% ipython --no-banner

In [1]: import numpy as np

In [2]: np.set_printoptions(precision=2, suppress=True, linewidth=200)

In [3]: F = np.load("run3.npy")

In [4]: print(F)
[[-0.05  0.1  -0.02]
 [-0.13  0.1   0.1 ]
 [-0.06  0.14  0.  ]
 [-0.12  0.22 -0.13]
 [ 0.03 -0.19  0.02]
 [ 0.08  0.   -0.13]
 [ 0.05 -0.07  0.01]
 [-0.04 -0.11  0.02]
 [ 0.01 -0.06  0.11]
 [-0.12 -0.06  0.14]
 [-0.23  0.23  0.06]
 [-0.09  0.04 -0.04]
 [-0.08  0.02  0.08]
 [ 0.05 -0.13  0.11]
 [ 0.   -0.01  0.12]
 [ 0.05 -0.05 -0.02]
 [ 0.05  0.05 -0.02]
 [-0.08  0.   -0.06]
 [ 0.1   0.05 -0.15]
 [-0.01  0.07 -0.13]
 [-0.12 -0.02 -0.03]
 [ 0.12  0.03  0.15]
 [-0.08  0.03  0.02]
 [ 0.15  0.1  -0.08]
 [-0.04  0.05 -0.08]]

In [5]: gram = np.cov(F, rowvar=False)

In [6]: print(gram.round(2) + 0)
[[0.01 0.   0.  ]
 [0.   0.01 0.  ]
 [0.   0.   0.01]]

In [7]: print(np.polyfit(F[:, 0], F[:, 1], 1))
[-0.41  0.01]

In [8]: print(np.argsort(-F.std(axis=0).round(6), kind="stable"))
[1 0 2]

In [9]: print(np.round(np.linalg.eigvalsh(gram)[::-1], 2) + 0)
[0.01 0.01 0.  ]

In [10]: x = np.array([2, -1, -1])

In [11]: print(np.sign((F @ x).round(6)))
[-1. -1. -1. -1.  1.  1.  1.  1. -1. -1. -1. -1. -1.  1. -1.  1.  1. -1.  1.  1. -1.  1. -1.  1. -1.]

In [12]: print(np.linalg.norm(F @ x) <= np.linalg.norm(F, 2) * np.linalg.norm(x) + 1e-9)
True

In [13]: x = np.array([-3, 0, -1])

In [14]: target = F @ x

In [15]: print(np.round(np.linalg.solve(F.T @ F, F.T @ target), 2) + 0)
[-3.  0. -1.]

In [16]: print(np.linalg.lstsq(F, target)[0])
[-3.  0. -1.]

In [17]: rng = np.random.default_rng(825821)

In [18]: target = target + 0.02 * rng.normal(size=25)

In [19]: print(target)
[ 0.2   0.31  0.18  0.48 -0.14 -0.1  -0.18  0.11 -0.15  0.22  0.63  0.3   0.19 -0.22 -0.15 -0.14 -0.09  0.3  -0.13  0.15  0.35 -0.47  0.23 -0.37  0.18]

In [20]: beta, *_ = np.linalg.lstsq(F, target)

In [21]: print(beta.round())
[-3.  0. -1.]

In [22]: print(round(float(np.linalg.norm(target - F @ beta)), 2))
0.1

In [23]: print(np.round(F.T @ (target - F @ beta), 2) + 0)
[0. 0. 0.]

In [24]: C = F[[24, 8]].astype(float)

In [25]: for _ in range(6):
    ...:     idx = np.linalg.norm(F[:, None] - C, axis=-1).argmin(axis=1)
    ...:     C = np.array([F[idx == j].mean(axis=0) for j in range(2)])
    ...: 

In [26]: print(idx)
[0 0 0 0 1 0 1 1 1 1 0 0 1 1 1 1 0 0 0 0 0 1 0 0 0]

In [27]: print(C)
[[-0.04  0.08 -0.05]
 [ 0.01 -0.06  0.07]]

In [28]: print(C[1] - C[0])
[ 0.05 -0.14  0.12]

In [29]: print(np.abs(C[1] - C[0]).argmax())
1

In [30]: data = np.loadtxt("out11.csv", delimiter=",")

In [31]: print(data)
[[ -1.41   1.18  -0.84   0.6 ]
 [  0.06  -0.19  -0.14  -0.1 ]
 [ -2.33   1.52  -1.85   1.73]
 [ -1.59   1.49  -1.23   1.48]
 [ -2.8    3.06  -2.78   1.46]
 [ -6.89   7.29  -6.5    4.58]
 [  4.38  -3.9    3.86  -2.83]
 [ -2.41   2.27  -1.76   1.36]
 [  2.54  -2.27   2.77  -1.34]
 [ -1.17   1.38  -1.71   0.95]
 [ 11.1  -11.08  10.96  -6.74]
 [  1.32  -0.96   1.28  -1.07]
 [ -0.08   0.56  -0.17   0.34]
 [  0.32   0.17  -0.24   0.18]
 [  2.31  -2.93   2.2   -1.86]
 [ -0.48   0.38   0.13  -0.48]
 [ -2.62   1.68  -2.27   1.49]
 [ -0.45   0.32  -0.39   0.5 ]
 [ -2.16   2.77  -1.92   1.49]
 [  1.45  -1.95   1.75  -1.14]
 [ -1.47   2.19  -1.62   1.03]
 [  3.27  -2.95   2.89  -1.98]
 [ -3.23   3.22  -2.65   2.18]
 [ -2.6    3.03  -2.38   1.58]
 [ -0.26   0.58   0.06   0.64]
 [ -4.49   4.49  -4.7    3.17]
 [ -0.73   0.58  -0.25   0.49]
 [  4.54  -4.8    4.73  -3.08]
 [  2.2   -3.11   3.08  -1.85]
 [  5.88  -6.47   5.93  -4.18]
 [ -0.15   0.06  -0.56   0.67]
 [ -1.17   1.53  -1.43   1.37]
 [ -1.14   1.26  -1.01   1.13]
 [  1.8   -1.52   1.84  -1.33]
 [  1.05  -1.41   1.84  -0.52]
 [ -0.29   0.34  -0.28   0.12]
 [ -6.19   6.69  -6.76   4.34]]

In [32]: M2 = np.c_[data[:, :2] @ np.array([[2, 1], [1, 3]]), np.array([-1, 1, 1, 2, -2, 1, 0, 2, 2, -1, 2, -2, -2, 2, 2, 2, 1, 1, -1, 0, 1, -2, 2, -2, 2, 2, 2, -2, 1, -1, 0, 0, 0, 2, 2, 2, 0])]

In [33]: print(M2)
[[ -1.64   2.13  -1.  ]
 [ -0.07  -0.51   1.  ]
 [ -3.14   2.23   1.  ]
 [ -1.69   2.88   2.  ]
 [ -2.54   6.38  -2.  ]
 [ -6.49  14.98   1.  ]
 [  4.86  -7.32   0.  ]
 [ -2.55   4.4    2.  ]
 [  2.81  -4.27   2.  ]
 [ -0.96   2.97  -1.  ]
 [ 11.12 -22.14   2.  ]
 [  1.68  -1.56  -2.  ]
 [  0.4    1.6   -2.  ]
 [  0.81   0.83   2.  ]
 [  1.69  -6.48   2.  ]
 [ -0.58   0.66   2.  ]
 [ -3.56   2.42   1.  ]
 [ -0.58   0.51   1.  ]
 [ -1.55   6.15  -1.  ]
 [  0.95  -4.4    0.  ]
 [ -0.75   5.1    1.  ]
 [  3.59  -5.58  -2.  ]
 [ -3.24   6.43   2.  ]
 [ -2.17   6.49  -2.  ]
 [  0.06   1.48   2.  ]
 [ -4.49   8.98   2.  ]
 [ -0.88   1.01   2.  ]
 [  4.28  -9.86  -2.  ]
 [  1.29  -7.13   1.  ]
 [  5.29 -13.53  -1.  ]
 [ -0.24   0.03   0.  ]
 [ -0.81   3.42   0.  ]
 [ -1.02   2.64   0.  ]
 [  2.08  -2.76   2.  ]
 [  0.69  -3.18   2.  ]
 [ -0.24   0.73   2.  ]
 [ -5.69  13.88   0.  ]]

In [34]: print(np.round(np.linalg.lstsq(data, M2[:, 0])[0], 2) + 0)
[2. 1. 0. 0.]

In [35]: print(np.round(np.linalg.norm(M2 - data @ np.linalg.lstsq(data, M2)[0], axis=0), 2) + 0)
[0.  0.  8.4]

In [36]: print(np.linalg.matrix_rank(np.c_[data, M2]))
5
